>>> import numpy as np
>>> from numpy import linalg as LA
>>> np.set_printoptions(suppress=True, linewidth=120)
>>> rnd = lambda a: np.round(a, 3) + 0
>>> X = np.load("x.npy")
>>> print(rnd(X))
[[ 0.082  0.016 -0.115  0.148 -0.115  0.115 -0.082  0.082 -0.016]
 [ 0.016  0.003 -0.023  0.03  -0.023  0.023 -0.016  0.016 -0.003]
 [-0.115 -0.023  0.161 -0.207  0.161 -0.161  0.115 -0.115  0.023]
 [ 0.148  0.03  -0.207  0.266 -0.207  0.207 -0.148  0.148 -0.03 ]
 [-0.115 -0.023  0.161 -0.207  0.161 -0.161  0.115 -0.115  0.023]
 [ 0.115  0.023 -0.161  0.207 -0.161  0.161 -0.115  0.115 -0.023]
 [-0.082 -0.016  0.115 -0.148  0.115 -0.115  0.082 -0.082  0.016]
 [ 0.082  0.016 -0.115  0.148 -0.115  0.115 -0.082  0.082 -0.016]
 [-0.016 -0.003  0.023 -0.03   0.023 -0.023  0.016 -0.016  0.003]]
>>> rng = np.random.default_rng(43240)
>>> labels = rng.permutation(9)
>>> print(labels)
[6 7 3 5 2 4 1 8 0]
>>> M2 = X[labels][:, labels]
>>> print(rnd(M2))
[[ 0.082 -0.082 -0.148 -0.115  0.115  0.115 -0.016  0.016 -0.082]
 [-0.082  0.082  0.148  0.115 -0.115 -0.115  0.016 -0.016  0.082]
 [-0.148  0.148  0.266  0.207 -0.207 -0.207  0.03  -0.03   0.148]
 [-0.115  0.115  0.207  0.161 -0.161 -0.161  0.023 -0.023  0.115]
 [ 0.115 -0.115 -0.207 -0.161  0.161  0.161 -0.023  0.023 -0.115]
 [ 0.115 -0.115 -0.207 -0.161  0.161  0.161 -0.023  0.023 -0.115]
 [-0.016  0.016  0.03   0.023 -0.023 -0.023  0.003 -0.003  0.016]
 [ 0.016 -0.016 -0.03  -0.023  0.023  0.023 -0.003  0.003 -0.016]
 [-0.082  0.082  0.148  0.115 -0.115 -0.115  0.016 -0.016  0.082]]
>>> print(np.allclose(M2, X))
False
>>> print(rnd(LA.det(M2)), rnd(LA.det(X[labels])))
0.0 0.0
>>> print(rnd(np.sort(np.abs(LA.eigvals(M2)))))
[0. 0. 0. 0. 0. 0. 0. 0. 1.]
>>> print(rnd(np.diag(M2)))
[0.082 0.082 0.266 0.161 0.161 0.161 0.003 0.003 0.082]
>>> U, sv, vt = LA.svd(X)
>>> vecs = vt[:(sv > 1e-8).sum()]
>>> vec = X[1] + 2 * X[0] + rng.integers(2) * np.eye(9)[1]
>>> print(rnd(vec))
[ 0.18   1.036 -0.252  0.325 -0.252  0.252 -0.18   0.18  -0.036]
>>> print(rnd(np.diag(vecs.T @ vecs)))
[0.082 0.003 0.161 0.266 0.161 0.161 0.082 0.082 0.003]
>>> print(rnd(LA.norm(vec - vecs.T @ vecs @ vec)))
0.998
>>> print(np.allclose(vecs.T @ vecs @ vec, vec))
False
>>> arr = np.load("a.npy")
>>> print(arr)
[[ 0.3 -2.  -1.   2.  -2.   2.   0.  -1. ]
 [ 0.   1.3  2.  -2.   0.   1.   2.  -1. ]
 [ 1.   0.  -0.7 -1.   1.   1.  -2.   0. ]
 [ 1.   1.   0.   0.3 -1.   0.   0.   0. ]
 [ 0.   1.   1.  -2.   2.3 -2.   2.  -2. ]
 [-1.   1.   2.   1.   0.   1.3  2.   1. ]
 [-1.   1.   0.   2.   0.  -1.   1.3 -2. ]
 [ 0.  -2.  -1.   2.  -2.   2.   0.  -0.7]]
>>> M2 = arr / np.sqrt((arr ** 2).mean(axis=1, keepdims=True))
>>> print(LA.matrix_rank(arr - arr.mean(axis=1, keepdims=True)))
7
>>> print(rnd(M2[4]))
[ 0.     0.586  0.586 -1.172  1.348 -1.172  1.172 -1.172]
>>> U, sv, vt = LA.svd(arr)
>>> print(np.argmax(sv[:-1] / (sv[1:] + 1e-6)) + 1)
7
>>> print(rnd(sv))
[7.418 5.142 3.821 3.101 1.936 1.588 0.748 0.074]
>>> M2 = U[:, :7] @ np.diag(sv[:7]) @ vt[:7]
>>> print(rnd(LA.norm(arr - M2, 2)), rnd(sv[7]))
0.074 0.074
>>> print(rnd(LA.norm(arr - M2) / LA.norm(arr)))
0.007
>>> print(rnd(np.abs(arr - M2).max()))
0.042
>>> rank = LA.matrix_rank(X)
>>> print(rank)
1
>>> null = LA.svd(X)[2][rank:].T
>>> print([int(LA.matrix_rank(X[:, :j + 1])) for j in range(9)])
[1, 1, 1, 1, 1, 1, 1, 1, 1]
>>> print([int(LA.matrix_rank(np.delete(X, i, axis=0))) for i in range(9)])
[1, 1, 1, 1, 1, 1, 1, 1, 1]
>>> print([int(LA.matrix_rank(X[:i])) for i in range(1, len(X) + 1)])
[1, 1, 1, 1, 1, 1, 1, 1, 1]
>>> labels = rng.permutation(8)
>>> M2 = arr[:, labels] * rng.choice([-1, 1], 8)
>>> print(M2)
[[-0.  -2.  -1.  -0.3 -1.   2.   2.   2. ]
 [-2.   2.  -1.  -0.   2.  -0.  -1.3  1. ]
 [ 2.   1.   0.  -1.  -0.7 -1.  -0.   1. ]
 [-0.  -0.3  0.  -1.   0.   1.  -1.   0. ]
 [-2.   2.  -2.  -0.   1.  -2.3 -1.  -2. ]
 [-2.  -1.   1.   1.   2.  -0.  -1.   1.3]
 [-1.3 -2.  -2.   1.   0.  -0.  -1.  -1. ]
 [-0.  -2.  -0.7 -0.  -1.   2.   2.   2. ]]
>>> U, _, vt = LA.svd(arr.T @ M2)
>>> print(rnd(U @ vt))
[[ 0.  0.  0. -1.  0.  0.  0.  0.]
 [ 0.  0.  0.  0.  0.  0. -1.  0.]
 [ 0.  0.  0.  0.  1.  0.  0.  0.]
 [ 0. -1.  0.  0.  0.  0.  0.  0.]
 [ 0.  0.  0.  0.  0. -1.  0.  0.]
 [ 0.  0.  0.  0.  0.  0.  0.  1.]
 [-1.  0.  0.  0.  0.  0.  0.  0.]
 [ 0.  0.  1.  0.  0.  0.  0.  0.]]
>>> F = np.triu(rng.random((15, 15)) < 0.2, 1).astype(int)
>>> F = F + F.T
>>> print(F)
[[0 0 1 0 0 0 0 0 1 0 0 1 1 1 0]
 [0 0 0 1 0 1 1 0 1 0 0 0 0 0 1]
 [1 0 0 0 0 0 0 0 0 0 0 0 0 0 0]
 [0 1 0 0 0 0 0 0 0 0 0 0 0 0 0]
 [0 0 0 0 0 0 0 0 0 1 0 1 0 0 0]
 [0 1 0 0 0 0 0 0 0 0 0 0 0 0 0]
 [0 1 0 0 0 0 0 0 1 0 1 0 0 0 0]
 [0 0 0 0 0 0 0 0 1 0 0 0 0 0 0]
 [1 1 0 0 0 0 1 1 0 0 0 1 0 0 0]
 [0 0 0 0 1 0 0 0 0 0 1 0 0 0 0]
 [0 0 0 0 0 0 1 0 0 1 0 0 0 0 0]
 [1 0 0 0 1 0 0 0 1 0 0 0 1 0 0]
 [1 0 0 0 0 0 0 0 0 0 0 1 0 0 0]
 [1 0 0 0 0 0 0 0 0 0 0 0 0 0 0]
 [0 1 0 0 0 0 0 0 0 0 0 0 0 0 0]]
>>> w, vecs = LA.eigh(F)
>>> vec = np.array([1, 0, -1, -2, 1, 2, -1, 2, 1, 2, -2, 1, -1, 0, -2])
>>> print((np.sign(vecs[:, -1].round(6)) == np.sign(vecs[0, -1].round(6))).astype(int))
[1 1 1 1 1 1 1 1 1 1 1 1 1 1 1]
>>> print(rnd(vec @ F @ vec / (vec @ vec)), rnd(w[0]), rnd(w[-1]))
0.129 -2.399 3.271
>>> print(vec @ F @ vec)
4
>>> print(np.abs(F).sum(axis=1).max(), rnd(np.abs(w).max()))
5 3.271
>>> print(F.sum(axis=0))
[5 5 1 1 2 1 3 1 5 2 2 4 2 1 1]
>>> print(np.argwhere(np.triu(F)))
[[ 0  2]
 [ 0  8]
 [ 0 11]
 [ 0 12]
 [ 0 13]
 [ 1  3]
 [ 1  5]
 [ 1  6]
 [ 1  8]
 [ 1 14]
 [ 4  9]
 [ 4 11]
 [ 6  8]
 [ 6 10]
 [ 7  8]
 [ 8 11]
 [ 9 10]
 [11 12]]
>>> print(np.trace(F @ F @ F) // 6)
3
>>> low = np.diag(F.sum(axis=1)) - F
>>> print(rnd(LA.eigvalsh(low)))
[0.    0.31  0.486 0.767 1.    1.    1.    1.224 1.609 2.505 3.522 4.105 5.65  6.002 6.82 ]
>>> w, vecs = LA.eigh(F)
>>> print(rnd(np.abs(vecs[:, -1])))
[0.439 0.333 0.134 0.102 0.15  0.102 0.288 0.152 0.496 0.08  0.113 0.411 0.26  0.134 0.102]
>>> print((w > 1e-8).sum(), (w < -1e-8).sum())
6 6
>>> print(w.sum(), np.trace(F))
0.0 0
>>> print(rnd(LA.svd(F, compute_uv=False)))
[3.271 2.399 2.24  2.104 1.923 1.551 1.164 1.081 0.887 0.744 0.267 0.246 0.    0.    0.   ]
>>> print(rnd(LA.eigvalsh(F + 5 * np.eye(15))))
[2.601 2.896 3.077 3.836 3.919 4.733 5.    5.    5.    5.246 5.744 5.887 6.551 7.24  8.271]
>>> print(rnd(w))
[-2.399 -2.104 -1.923 -1.164 -1.081 -0.267  0.     0.     0.     0.246  0.744  0.887  1.551  2.24   3.271]
>>> K = np.loadtxt("layer14.csv", delimiter=",")
>>> print(K)
[[-7.  0. -8.  2.  5.]
 [-4.  3. -5.  5.  8.]
 [-7.  0. -8.  2.  5.]
 [-1.  6. -2.  8. 11.]
 [-7.  0. -8.  2.  5.]
 [-1.  6. -2.  8. 11.]
 [ 1.  8.  0. 10. 13.]
 [-8. -1. -9.  1.  4.]]
>>> print(np.argsort(-LA.norm(K, axis=0).round(6), kind="stable")[:3])
[4 2 3]
>>> U, sv, vt = LA.svd(K)
>>> vecs = vt[:(sv > 1e-8).sum()]
>>> vec = K[5] + -1 * K[1] + rng.integers(2) * np.eye(5)[4]
>>> print(vec)
[3. 3. 3. 3. 4.]
>>> print(LA.matrix_rank(np.vstack([K, vec])))
3
>>> W = np.array([[1, 2, 2, 2, 2, 1],
...     [0, 0, 2, 2, 0, 1],
...     [0, 1, 0, 2, 0, 0],
...     [1, 2, 2, 0, 0, 2],
...     [2, 1, 0, 2, 2, 0]])
>>> b = np.array([0, 2, 0, 1, 0, 0])
>>> hid = np.maximum(K @ W + b, 0)
>>> print((hid > 0).astype(int))
[[1 0 0 0 0 0]
 [1 1 1 1 1 1]
 [1 0 0 0 0 0]
 [1 1 1 1 1 1]
 [1 0 0 0 0 0]
 [1 1 1 1 1 1]
 [1 1 1 1 1 1]
 [1 0 0 0 0 0]]
>>> print(LA.matrix_rank(hid))
3
>>> basis = np.array([[2, 3, 3],
...     [-1, -2, -3],
...     [0, 3, 0],
...     [-2, -3, 0],
...     [3, -1, 3],
...     [3, -2, 0]])
>>> print(hid @ basis)
[[ 10.  15.  15.]
 [ 68.  20.  54.]
 [ 10.  15.  15.]
 [ 98. -34.  72.]
 [ 10.  15.  15.]
 [ 98. -34.  72.]
 [118. -70.  84.]
 [  2.   3.   3.]]
>>> print((hid @ basis).round(6).argmax(axis=1))
[1 0 1 0 1 0 0 1]
>>> print(W @ basis)
[[ 5 -5  3]
 [-1 -2  0]
 [-5 -8 -3]
 [ 6  1 -3]
 [ 5 -4  9]]
>>> print(rnd(np.sort(np.abs(LA.eigvals(X)))))
[0. 0. 0. 0. 0. 0. 0. 0. 1.]
>>> LA.determinant(X)
Traceback (most recent call last):
  File "<python-input-84>", line 1, in <module>
    LA.determinant(X)
    ^^^^^^^^^^^^^^
AttributeError: module 'numpy.linalg' has no attribute 'determinant'
>>> print(rnd(X @ X))
[[ 0.082  0.016 -0.115  0.148 -0.115  0.115 -0.082  0.082 -0.016]
 [ 0.016  0.003 -0.023  0.03  -0.023  0.023 -0.016  0.016 -0.003]
 [-0.115 -0.023  0.161 -0.207  0.161 -0.161  0.115 -0.115  0.023]
 [ 0.148  0.03  -0.207  0.266 -0.207  0.207 -0.148  0.148 -0.03 ]
 [-0.115 -0.023  0.161 -0.207  0.161 -0.161  0.115 -0.115  0.023]
 [ 0.115  0.023 -0.161  0.207 -0.161  0.161 -0.115  0.115 -0.023]
 [-0.082 -0.016  0.115 -0.148  0.115 -0.115  0.082 -0.082  0.016]
 [ 0.082  0.016 -0.115  0.148 -0.115  0.115 -0.082  0.082 -0.016]
 [-0.016 -0.003  0.023 -0.03   0.023 -0.023  0.016 -0.016  0.003]]
>>> assert X == X.T
Traceback (most recent call last):
  File "<python-input-86>", line 1, in <module>
    assert X == X.T
           ^^^^^^^^
ValueError: The truth value of an array with more than one element is ambiguous. Use a.any() or a.all()
>>> print(rnd((X + X.T) / 2))
[[ 0.082  0.016 -0.115  0.148 -0.115  0.115 -0.082  0.082 -0.016]
 [ 0.016  0.003 -0.023  0.03  -0.023  0.023 -0.016  0.016 -0.003]
 [-0.115 -0.023  0.161 -0.207  0.161 -0.161  0.115 -0.115  0.023]
 [ 0.148  0.03  -0.207  0.266 -0.207  0.207 -0.148  0.148 -0.03 ]
 [-0.115 -0.023  0.161 -0.207  0.161 -0.161  0.115 -0.115  0.023]
 [ 0.115  0.023 -0.161  0.207 -0.161  0.161 -0.115  0.115 -0.023]
 [-0.082 -0.016  0.115 -0.148  0.115 -0.115  0.082 -0.082  0.016]
 [ 0.082  0.016 -0.115  0.148 -0.115  0.115 -0.082  0.082 -0.016]
 [-0.016 -0.003  0.023 -0.03   0.023 -0.023  0.016 -0.016  0.003]]
>>> vec = np.array([0, 0, 3, 2, 0])
>>> print((K * vec).sum(axis=1))
[-20.  -5. -20.  10. -20.  10.  20. -25.]
>>> print(K @ np.eye(5)[2])
[-8. -5. -8. -2. -8. -2.  0. -9.]
>>> vec @ K
Traceback (most recent call last):
  File "<python-input-91>", line 1, in <module>
    vec @ K
    ~~~~^~~
ValueError: matmul: Input operand 1 has a mismatch in its core dimension 0, with gufunc signature (n?,k),(k,m?)->(n?,m?) (size 8 is different from 5)
>>> data = np.load("test17.npy")
>>> print(data)
[[  7.921  32.189   3.811  -8.65   -9.04   11.269   2.235 -50.305  39.557]
 [  7.105  31.403   4.241  -8.39  -11.001   9.809   3.797 -51.376  39.122]
 [  8.01   31.208   3.892  -8.26  -11.226   9.642   2.951 -48.029  41.628]
 [ 21.745  18.147  10.076 -44.682  16.761 -23.411 -22.748   7.416  -1.817]
 [-13.319   0.274  -6.216  21.81   18.86  -32.305  27.163   8.777  14.558]
 [-13.958   1.35   -6.599  21.386  17.718 -30.523  28.437  10.231  16.706]
 [-14.848  -0.843  -6.17   22.675  19.296 -29.092  28.134  11.874  18.328]
 [  9.114  32.308   4.896  -7.419  -9.546  11.873   2.353 -48.368  39.562]
 [ 19.912  19.073   9.911 -45.256  16.058 -25.725 -21.516   8.062  -1.27 ]
 [-16.889  -1.12   -6.969  22.144  18.374 -30.667  27.134   9.022  15.954]
 [ 23.06   17.71   11.489 -46.19   18.844 -26.863 -22.979   7.051  -2.226]
 [-13.481  -0.391  -5.879  21.729  18.578 -30.635  28.325  10.723  14.862]
 [  8.308  33.263   3.31   -8.502  -9.795  10.739   2.394 -50.587  40.68 ]
 [ 22.67   21.924  10.605 -44.526  15.513 -28.176 -23.061   8.181  -1.987]
 [  9.215  30.836   3.208  -8.054  -8.421  10.418   5.161 -49.032  38.034]
 [-14.73   -0.399  -4.928  22.781  18.406 -28.905  29.291   9.502  16.807]
 [  5.916  33.788   3.402  -7.296 -11.137  11.251   3.596 -48.186  39.549]
 [  7.151  31.221   2.368  -8.36   -8.502   9.663   3.27  -50.376  39.145]
 [-13.194  -0.105  -6.935  21.51   18.08  -30.645  29.541  11.011  17.674]
 [-14.291   0.191  -6.895  23.007  17.169 -29.919  27.906   8.288  16.958]
 [ 20.152  20.671   9.764 -46.385  17.279 -26.775 -22.256   8.988  -0.973]
 [ 24.771  20.41    8.915 -45.993  16.867 -25.042 -23.      9.915  -1.851]
 [-13.696  -0.776  -6.029  21.643  17.269 -29.433  28.391   9.058  16.739]
 [-14.677   0.724  -7.825  21.992  16.593 -28.816  28.992  10.943  16.257]
 [-15.244  -0.987  -7.102  22.712  16.684 -30.551  27.849   9.705  15.985]
 [ 21.907  20.335   9.53  -46.785  16.188 -28.181 -21.504   8.261  -2.466]
 [ 22.49   19.296  10.554 -46.356  15.964 -26.476 -22.863   7.734  -3.698]
 [ 22.606  19.7     9.103 -47.037  15.316 -26.539 -21.576   6.662  -3.974]
 [  8.294  31.792   2.755  -6.447 -10.043  10.989   0.827 -48.813  40.59 ]]
>>> print(rnd(LA.norm(arr, 2) / LA.norm(arr)))
0.699
>>> D = LA.norm(data[:, None] - data[None], axis=-1)
>>> print(rnd(D[:5, :5]))
[[ 0.     3.36   4.305 96.239 99.56 ]
 [ 3.36   0.     4.39  97.225 99.2  ]
 [ 4.305  4.39   0.    96.031 98.127]
 [96.239 97.225 96.031  0.    95.29 ]
 [99.56  99.2   98.127 95.29   0.   ]]
>>> print((D + 1e9 * np.eye(29)).round(6).argmin(axis=1))
[12 17 28  8 11 18 15  0 20 24 26  5  0 25 17 22 12  0  5 22  8 26 19  5 19 26 27 26  7]
>>> print(np.unravel_index(D.round(6).argmax(), D.shape))
(np.int64(6), np.int64(12))
>>> print(D[10].round(6).argsort(kind="stable")[:4])
[10 26  3 25]
>>> print(D.mean(axis=1).argmax())
21
>>> print(D.shape)
(29, 29)
>>> vec = np.array([5, 8, 4, 1, 4, 0, 7, 9, 0])
>>> y = data @ vec
>>> print(rnd(LA.solve(data.T @ data, data.T @ y)))
[5. 8. 4. 1. 4. 0. 7. 9. 0.]
>>> print(rnd(LA.pinv(data) @ data))
[[1. 0. 0. 0. 0. 0. 0. 0. 0.]
 [0. 1. 0. 0. 0. 0. 0. 0. 0.]
 [0. 0. 1. 0. 0. 0. 0. 0. 0.]
 [0. 0. 0. 1. 0. 0. 0. 0. 0.]
 [0. 0. 0. 0. 1. 0. 0. 0. 0.]
 [0. 0. 0. 0. 0. 1. 0. 0. 0.]
 [0. 0. 0. 0. 0. 0. 1. 0. 0.]
 [0. 0. 0. 0. 0. 0. 0. 1. 0.]
 [0. 0. 0. 0. 0. 0. 0. 0. 1.]]
>>> y = y + 0.3 * rng.normal(size=29)
>>> print(rnd(y))
[-169.427 -184.193 -159.753  224.053  276.711  297.629  297.953 -140.747  232.739  245.224  234.87   296.684 -165.015
  260.84  -140.955  290.349 -147.075 -177.922  305.263  264.437  253.416  272.34   272.396  291.175  258.95   251.868
  236.007  229.922 -173.406]
>>> b, *_ = LA.lstsq(data, y)
>>> print(rnd(LA.norm(y - data @ b)))
1.113
>>> print(rnd(b))
[4.996 7.988 4.019 0.967 4.044 0.046 7.043 9.004 0.005]
>>> print([round(float(LA.norm(LA.solve(data.T @ data + lam * np.eye(9), data.T @ y))), 2) for lam in (0, 1, 10, 100)])
[15.9, 15.4, 12.59, 7.98]
